>>> import numpy as np
>>> from numpy import linalg as LA
>>> np.set_printoptions(precision=2, suppress=True, linewidth=140, floatmode="fixed")
>>> tidy = lambda a: np.round(a, 2) + 0
>>> F = np.load("sample8.npy")
>>> F
array([[ 1,  1,  1,  1],
       [ 0, -2,  0, -2],
       [ 1,  1,  1,  1],
       [ 0, -2,  0, -2]])
>>> # columns 0 and 2 are equal
>>> rng = np.random.default_rng(2811)
>>> B = F + rng.integers(-2, 3, (4, 2)) @ rng.integers(-2, 3, (2, 4))
>>> B
array([[ 2, -1,  3,  0],
       [ 1, -5,  1, -4],
       [-1,  7, -1,  5],
       [ 0, -3, -1, -3]])
>>> tidy(LA.svd(B - F, compute_uv=False))
array([9.18, 1.95, 0.00, 0.00])
>>> B - F
array([[ 1, -2,  2, -1],
       [ 1, -3,  1, -2],
       [-2,  6, -2,  4],
       [ 0, -1, -1, -1]])
>>> vec = np.array([1, 3, -3, 3])
>>> y = B @ vec
>>> beta, lr = np.zeros(4), 1 / LA.norm(B, 2) ** 2
>>> for i in range(50):
...     beta -= lr * B.T @ (B @ beta - y)
...     if i % 10 == 0: print(i, round(LA.norm(B @ beta - y), 2))
... 
0 4.24
10 1.48
20 0.76
30 0.63
40 0.61
>>> tidy(beta)
array([-1.10,  3.43, -1.53,  2.25])
>>> tidy(LA.cond(B))
np.float64(68.47)
>>> np.einsum("ii->", F)
np.int64(-2)
>>> np.kron(np.eye(2, dtype=int), F)
array([[ 1,  1,  1,  1,  0,  0,  0,  0],
       [ 0, -2,  0, -2,  0,  0,  0,  0],
       [ 1,  1,  1,  1,  0,  0,  0,  0],
       [ 0, -2,  0, -2,  0,  0,  0,  0],
       [ 0,  0,  0,  0,  1,  1,  1,  1],
       [ 0,  0,  0,  0,  0, -2,  0, -2],
       [ 0,  0,  0,  0,  1,  1,  1,  1],
       [ 0,  0,  0,  0,  0, -2,  0, -2]])
>>> feats = np.load("test6.npy")
>>> feats
array([[0, 2],
       [2, 0]])
>>> B = F[0, 0] * F[1:] - np.outer(F[1:, 0], F[0])
>>> B
array([[ 0, -2,  0, -2],
       [ 0,  0,  0,  0],
       [ 0, -2,  0, -2]])
>>> F[:, 0] / F[0, 0]
array([1.00, 0.00, 1.00, 0.00])
>>> LA.matrix_power(feats, 4)
array([[16,  0],
       [ 0, 16]])
>>> tidy(LA.det(feats))
np.float64(-4.0)
>>> tidy(np.sort(np.abs(LA.eigvals(feats))))
array([2.00, 2.00])
>>> assert feats == feats.T
Traceback (most recent call last):
  File "<python-input-28>", line 1, in <module>
    assert feats == feats.T
           ^^^^^^^^^^^^^^^^
ValueError: The truth value of an array with more than one element is ambiguous. Use a.any() or a.all()
>>> np.allclose(feats, feats.T)
True
>>> J = np.load("a.npy")
>>> J
array([[ 1.10,  0.00,  1.00, -0.80],
       [ 0.80, -0.20,  0.70,  0.60],
       [-2.10,  1.00,  0.60,  0.70],
       [-0.50,  0.00,  1.30, -0.60]])
>>> tidy(LA.det(J[::-1]))
np.float64(2.46)
>>> tidy(LA.det(2 * J)), tidy(LA.det(J))
(np.float64(39.43), np.float64(2.46))
>>> np.kron(np.eye(2, dtype=int), J)
array([[ 1.10,  0.00,  1.00, -0.80,  0.00,  0.00,  0.00, -0.00],
       [ 0.80, -0.20,  0.70,  0.60,  0.00, -0.00,  0.00,  0.00],
       [-2.10,  1.00,  0.60,  0.70, -0.00,  0.00,  0.00,  0.00],
       [-0.50,  0.00,  1.30, -0.60, -0.00,  0.00,  0.00, -0.00],
       [ 0.00,  0.00,  0.00, -0.00,  1.10,  0.00,  1.00, -0.80],
       [ 0.00, -0.00,  0.00,  0.00,  0.80, -0.20,  0.70,  0.60],
       [-0.00,  0.00,  0.00,  0.00, -2.10,  1.00,  0.60,  0.70],
       [-0.00,  0.00,  0.00, -0.00, -0.50,  0.00,  1.30, -0.60]])
>>> tidy(LA.eigvals(J).sum().real)
np.float64(0.9)
>>> np.einsum("ij,ji->", J, J)
np.float64(1.79)
>>> tidy(np.poly(J))
array([ 1.00, -0.90, -0.49, -0.08,  2.46])
